$ python3 -q
>>> import numpy as np
>>> np.set_printoptions(suppress=True, linewidth=140)
>>> E = np.loadtxt("dump.csv", delimiter=",")
>>> E
array([[ 8.99,  6.01,  2.96,  3.02,  9.01,  6.  ,  2.99,  5.97, -3.  ,  6.02, -3.01,  8.97, -9.  ,  3.02],
       [-3.01, -1.97, -0.98, -0.98, -2.97, -1.97, -1.01, -1.97,  0.98, -2.  ,  1.  , -3.01,  2.98, -1.  ],
       [-3.02, -2.  , -0.99, -1.02, -3.  , -1.99, -0.98, -2.01,  0.98, -2.02,  1.03, -3.02,  3.01, -0.99],
       [ 6.05,  4.01,  1.99,  2.  ,  5.97,  3.99,  2.  ,  4.02, -2.  ,  4.  , -2.03,  5.98, -6.03,  2.04],
       [ 8.95,  6.02,  3.  ,  3.02,  8.99,  5.99,  2.98,  5.98, -3.02,  6.04, -3.  ,  9.  , -9.01,  3.02],
       [ 6.01,  4.  ,  2.03,  1.98,  5.97,  3.97,  2.02,  3.97, -2.03,  3.98, -2.  ,  6.  , -6.01,  1.98],
       [-5.99, -4.02, -2.  , -1.97, -5.99, -3.99, -1.99, -4.  ,  2.01, -4.  ,  2.  , -6.  ,  6.01, -2.  ],
       [-2.98, -1.97, -0.99, -0.98, -2.97, -1.97, -0.98, -2.  ,  1.  , -2.01,  1.04, -3.02,  3.  , -1.02]])
>>> np.linalg.cond(E) > 100
np.True_
>>> np.argsort(-np.linalg.norm(E, axis=0).round(6), kind="stable")[:3]
array([12,  0, 11])
>>> np.linalg.matrix_rank(E, rtol=0.1)
np.int64(1)
>>> round(float(np.linalg.norm(E, 2) / np.linalg.norm(E)), 2)
1.0
>>> M2 = E / np.linalg.norm(E, axis=1, keepdims=True)
>>> cov = M2 @ M2.T
>>> (cov - 2 * np.eye(8)).round(6).argmax(axis=1)
array([4, 6, 6, 0, 0, 4, 2, 2])
>>> cov[6].round(2)
array([-1.,  1.,  1., -1., -1., -1.,  1.,  1.])
